$ python3 -q
>>> import numpy as np
>>> np.set_printoptions(suppress=True, linewidth=200)
>>> rng = np.random.default_rng(91)
>>> m1 = (rng.random((12, 12)) < 0.3) + np.eye(12)
>>> m1 /= m1.sum(axis=1, keepdims=True)
>>> m1.round(3)
array([[0.4  , 0.   , 0.   , 0.2  , 0.   , 0.   , 0.2  , 0.   , 0.   , 0.   , 0.2  , 0.   ],
       [0.   , 0.25 , 0.   , 0.25 , 0.   , 0.25 , 0.   , 0.   , 0.   , 0.25 , 0.   , 0.   ],
       [0.   , 0.   , 0.5  , 0.   , 0.   , 0.   , 0.5  , 0.   , 0.   , 0.   , 0.   , 0.   ],
       [0.   , 0.   , 0.   , 0.667, 0.   , 0.   , 0.   , 0.333, 0.   , 0.   , 0.   , 0.   ],
       [0.   , 0.   , 0.   , 0.167, 0.167, 0.167, 0.   , 0.167, 0.   , 0.   , 0.167, 0.167],
       [0.   , 0.125, 0.   , 0.   , 0.   , 0.25 , 0.   , 0.125, 0.125, 0.125, 0.125, 0.125],
       [0.   , 0.   , 0.   , 0.   , 0.   , 0.   , 0.333, 0.333, 0.   , 0.   , 0.   , 0.333],
       [0.   , 0.167, 0.   , 0.167, 0.   , 0.167, 0.   , 0.167, 0.   , 0.   , 0.167, 0.167],
       [0.2  , 0.2  , 0.   , 0.   , 0.   , 0.   , 0.   , 0.2  , 0.2  , 0.2  , 0.   , 0.   ],
       [0.167, 0.   , 0.167, 0.   , 0.167, 0.   , 0.   , 0.167, 0.   , 0.167, 0.167, 0.   ],
       [0.   , 0.   , 0.   , 0.   , 0.   , 0.   , 0.25 , 0.   , 0.   , 0.25 , 0.5  , 0.   ],
       [0.   , 0.   , 0.25 , 0.   , 0.25 , 0.   , 0.   , 0.   , 0.   , 0.25 , 0.   , 0.25 ]])
>>> x0 = np.array([3, 0, 3, 3, 0, 3, -2, -2, 2, -1, -3, -1])
>>> a = np.maximum(m1 @ x0, 0)
>>> np.round(np.tanh(m1 @ x0), 3) + 0
array([ 0.664,  0.848,  0.462,  0.87 ,  0.   ,  0.124, -0.931,  0.   ,  0.38 ,  0.   , -0.978,  0.245])
>>> np.round(np.maximum(m1 @ x0, 0) - np.maximum(-m1 @ x0, 0), 3) + 0
array([ 0.8  ,  1.25 ,  0.5  ,  1.333,  0.   ,  0.125, -1.667,  0.   ,  0.4  ,  0.   , -2.25 ,  0.25 ])
>>> np.round(np.maximum(m1 @ (3 * x0), 0), 3)
array([2.4  , 3.75 , 1.5  , 4.   , 0.   , 0.375, 0.   , 0.   , 1.2  , 0.   , 0.   , 0.75 ])
>>> np.round(m1 * (a > 1e-9)[:, None], 3)
array([[0.4  , 0.   , 0.   , 0.2  , 0.   , 0.   , 0.2  , 0.   , 0.   , 0.   , 0.2  , 0.   ],
       [0.   , 0.25 , 0.   , 0.25 , 0.   , 0.25 , 0.   , 0.   , 0.   , 0.25 , 0.   , 0.   ],
       [0.   , 0.   , 0.5  , 0.   , 0.   , 0.   , 0.5  , 0.   , 0.   , 0.   , 0.   , 0.   ],
       [0.   , 0.   , 0.   , 0.667, 0.   , 0.   , 0.   , 0.333, 0.   , 0.   , 0.   , 0.   ],
       [0.   , 0.   , 0.   , 0.   , 0.   , 0.   , 0.   , 0.   , 0.   , 0.   , 0.   , 0.   ],
       [0.   , 0.125, 0.   , 0.   , 0.   , 0.25 , 0.   , 0.125, 0.125, 0.125, 0.125, 0.125],
       [0.   , 0.   , 0.   , 0.   , 0.   , 0.   , 0.   , 0.   , 0.   , 0.   , 0.   , 0.   ],
       [0.   , 0.   , 0.   , 0.   , 0.   , 0.   , 0.   , 0.   , 0.   , 0.   , 0.   , 0.   ],
       [0.2  , 0.2  , 0.   , 0.   , 0.   , 0.   , 0.   , 0.2  , 0.2  , 0.2  , 0.   , 0.   ],
       [0.   , 0.   , 0.   , 0.   , 0.   , 0.   , 0.   , 0.   , 0.   , 0.   , 0.   , 0.   ],
       [0.   , 0.   , 0.   , 0.   , 0.   , 0.   , 0.   , 0.   , 0.   , 0.   , 0.   , 0.   ],
       [0.   , 0.   , 0.25 , 0.   , 0.25 , 0.   , 0.   , 0.   , 0.   , 0.25 , 0.   , 0.25 ]])
>>> np.round(m1.T @ a, 3)
array([0.4  , 0.408, 0.312, 1.361, 0.063, 0.344, 0.41 , 0.54 , 0.096, 0.471, 0.176, 0.078])
>>> np.flatnonzero(a > 1e-9)
array([ 0,  1,  2,  3,  5,  8, 11])
>>> a.round(3) + 0
array([0.8  , 1.25 , 0.5  , 1.333, 0.   , 0.125, 0.   , 0.   , 0.4  , 0.   , 0.   , 0.25 ])
